$ ipython --no-banner

In [1]: import numpy as np

In [2]: import numpy.linalg as la

In [3]: np.set_printoptions(precision=2, suppress=True, linewidth=100)

In [4]: def rnd(a):
   ...:     return np.round(a, 2) + 0
   ...: 

In [5]: rng = np.random.default_rng(55)

In [6]: t = np.sort(rng.uniform(-2, 2, 36))

In [7]: m1 = np.c_[t, t ** 2, t ** 3] @ np.array([[2, 2, 0, 1, -1, -1, 2, -2, 1, 2, 1, -1, -1],
   ...:     [0, 1, 2, -1, -1, 0, -1, -1, -2, -1, 0, 0, -2],
   ...:     [0, 0, 0, 2, -1, 2, -2, -2, 0, 0, -1, 2, -2]])

In [8]: rnd(m1)
Out[8]: 
array([[ -3.81,  -0.18,   7.25, -19.32,   5.18, -11.89,   6.36,  13.98,  -9.15,  -7.43,   4.99,
        -11.89,   8.45],
       [ -3.66,  -0.31,   6.7 , -17.46,   4.62, -10.44,   5.26,  12.58,  -8.53,  -7.01,   4.31,
        -10.44,   7.4 ],
       [ -3.54,  -0.41,   6.27, -16.  ,   4.19,  -9.33,   4.42,  11.51,  -8.04,  -6.68,   3.78,
         -9.33,   6.6 ],
       [ -3.46,  -0.47,   5.98, -15.05,   3.91,  -8.61,   3.89,  10.8 ,  -7.71,  -6.45,   3.44,
         -8.61,   6.09],
       [ -3.35,  -0.55,   5.6 , -13.84,   3.56,  -7.7 ,   3.22,   9.92,  -7.27,  -6.15,   3.01,
         -7.7 ,   5.44],
       [ -2.58,  -0.91,   3.34,  -7.28,   1.78,  -3.03,   0.06,   5.23,  -4.63,  -4.26,   0.87,
         -3.03,   2.27],
       [ -2.25,  -0.98,   2.54,  -5.26,   1.29,  -1.73,  -0.66,   3.84,  -3.66,  -3.52,   0.3 ,
         -1.73,   1.45],
       [ -2.16,  -0.99,   2.33,  -4.76,   1.17,  -1.44,  -0.81,   3.51,  -3.41,  -3.32,   0.18,
         -1.44,   1.27],
       [ -1.54,  -0.95,   1.19,  -2.28,   0.64,  -0.15,  -1.22,   1.87,  -1.96,  -2.14,  -0.31,
         -0.15,   0.5 ],
       [ -1.51,  -0.94,   1.15,  -2.2 ,   0.62,  -0.11,  -1.22,   1.81,  -1.9 ,  -2.09,  -0.32,
         -0.11,   0.48],
       [ -1.49,  -0.94,   1.11,  -2.13,   0.6 ,  -0.08,  -1.22,   1.76,  -1.86,  -2.05,  -0.33,
         -0.08,   0.46],
       [ -1.4 ,  -0.91,   0.99,  -1.89,   0.56,   0.01,  -1.21,   1.6 ,  -1.69,  -1.9 ,  -0.36,
          0.01,   0.41],
       [ -1.33,  -0.89,   0.88,  -1.69,   0.52,   0.08,  -1.18,   1.47,  -1.54,  -1.77,  -0.37,
          0.08,   0.37],
       [ -1.29,  -0.87,   0.84,  -1.6 ,   0.5 ,   0.11,  -1.17,   1.42,  -1.48,  -1.71,  -0.38,
          0.11,   0.35],
       [ -1.28,  -0.87,   0.82,  -1.57,   0.49,   0.12,  -1.17,   1.39,  -1.46,  -1.69,  -0.38,
          0.12,   0.35],
       [ -1.04,  -0.77,   0.54,  -1.07,   0.39,   0.24,  -1.03,   1.05,  -1.06,  -1.31,  -0.38,
          0.24,   0.26],
       [ -0.55,  -0.47,   0.15,  -0.39,   0.22,   0.23,  -0.58,   0.51,  -0.42,  -0.62,  -0.25,
          0.23,   0.16],
       [ -0.29,  -0.27,   0.04,  -0.17,   0.13,   0.14,  -0.31,   0.28,  -0.19,  -0.32,  -0.14,
          0.14,   0.11],
       [ -0.07,  -0.07,   0.  ,  -0.04,   0.03,   0.04,  -0.07,   0.07,  -0.04,  -0.07,  -0.04,
          0.04,   0.03],
       [ -0.06,  -0.06,   0.  ,  -0.03,   0.03,   0.03,  -0.06,   0.06,  -0.03,  -0.06,  -0.03,
          0.03,   0.03],
       [  0.06,   0.06,   0.  ,   0.03,  -0.03,  -0.03,   0.06,  -0.06,   0.03,   0.06,   0.03,
         -0.03,  -0.03],
       [  0.18,   0.19,   0.02,   0.09,  -0.1 ,  -0.09,   0.17,  -0.2 ,   0.08,   0.18,   0.09,
         -0.09,  -0.11],
       [  0.66,   0.77,   0.22,   0.29,  -0.48,  -0.26,   0.48,  -0.84,   0.11,   0.55,   0.29,
         -0.26,  -0.62],
       [  0.71,   0.83,   0.25,   0.32,  -0.52,  -0.26,   0.49,  -0.92,   0.1 ,   0.58,   0.31,
         -0.26,  -0.69],
       [  0.71,   0.84,   0.25,   0.32,  -0.53,  -0.27,   0.49,  -0.93,   0.1 ,   0.58,   0.31,
         -0.27,  -0.7 ],
       [  0.76,   0.9 ,   0.29,   0.34,  -0.57,  -0.27,   0.51,  -1.01,   0.09,   0.61,   0.32,
         -0.27,  -0.77],
       [  0.82,   0.98,   0.33,   0.38,  -0.64,  -0.27,   0.51,  -1.12,   0.08,   0.65,   0.34,
         -0.27,  -0.88],
       [  1.63,   2.3 ,   1.33,   1.24,  -2.03,   0.27,  -0.12,  -3.39,  -0.52,   0.97,   0.27,
          0.27,  -3.24],
       [  2.03,   3.05,   2.05,   2.07,  -3.08,   1.07,  -1.08,  -5.13,  -1.04,   1.  ,  -0.03,
          1.07,  -5.14],
       [  2.16,   3.33,   2.34,   2.44,  -3.51,   1.45,  -1.53,  -5.86,  -1.26,   0.99,  -0.18,
          1.45,  -5.95],
       [  2.66,   4.42,   3.53,   4.26,  -5.44,   3.37,  -3.8 ,  -9.12,  -2.2 ,   0.89,  -1.02,
          3.37,  -9.56],
       [  2.72,   4.57,   3.7 ,   4.54,  -5.73,   3.67,  -4.16,  -9.61,  -2.34,   0.87,  -1.16,
          3.67, -10.1 ],
       [  2.97,   5.16,   4.4 ,   5.8 ,  -6.94,   5.04,  -5.75, -11.68,  -2.91,   0.77,  -1.78,
          5.04, -12.4 ],
       [  3.58,   6.77,   6.4 ,  10.03, -10.71,   9.65, -11.06, -18.21,  -4.61,   0.38,  -3.93,
          9.65, -19.62],
       [  3.77,   7.32,   7.11,  11.73, -12.14,  11.51, -13.18, -20.72,  -5.22,   0.22,  -4.81,
         11.51, -22.39],
       [  3.85,   7.54,   7.4 ,  12.45, -12.73,  12.3 , -14.07, -21.77,  -5.47,   0.15,  -5.19,
         12.3 , -23.54]])

In [9]: x = np.array([-2, -9, 3, -9, -9, -9, 0, -7, -7, 7, -7, 9, 9])

In [10]: h1 = np.maximum(m1 @ x, 0)

In [11]: rnd(np.tanh(m1 @ x))
Out[11]: 
array([ 1.  ,  1.  ,  1.  ,  1.  ,  1.  ,  1.  ,  1.  ,  1.  ,  1.  ,  1.  ,  1.  ,  1.  ,  1.  ,
        1.  ,  1.  ,  1.  ,  1.  ,  0.99,  0.55,  0.46, -0.47, -0.9 , -1.  , -1.  , -1.  , -1.  ,
       -1.  , -1.  , -1.  , -1.  , -1.  , -1.  , -1.  , -1.  , -1.  , -1.  ])

In [12]: rnd(m1.T @ h1)
Out[12]: 
array([-2304.2 ,  -450.97,  3706.45, -9277.16,  2434.79, -5119.73,  2114.41,  6722.81, -4858.55,
       -4157.43,  1983.82, -5119.73,  3717.48])
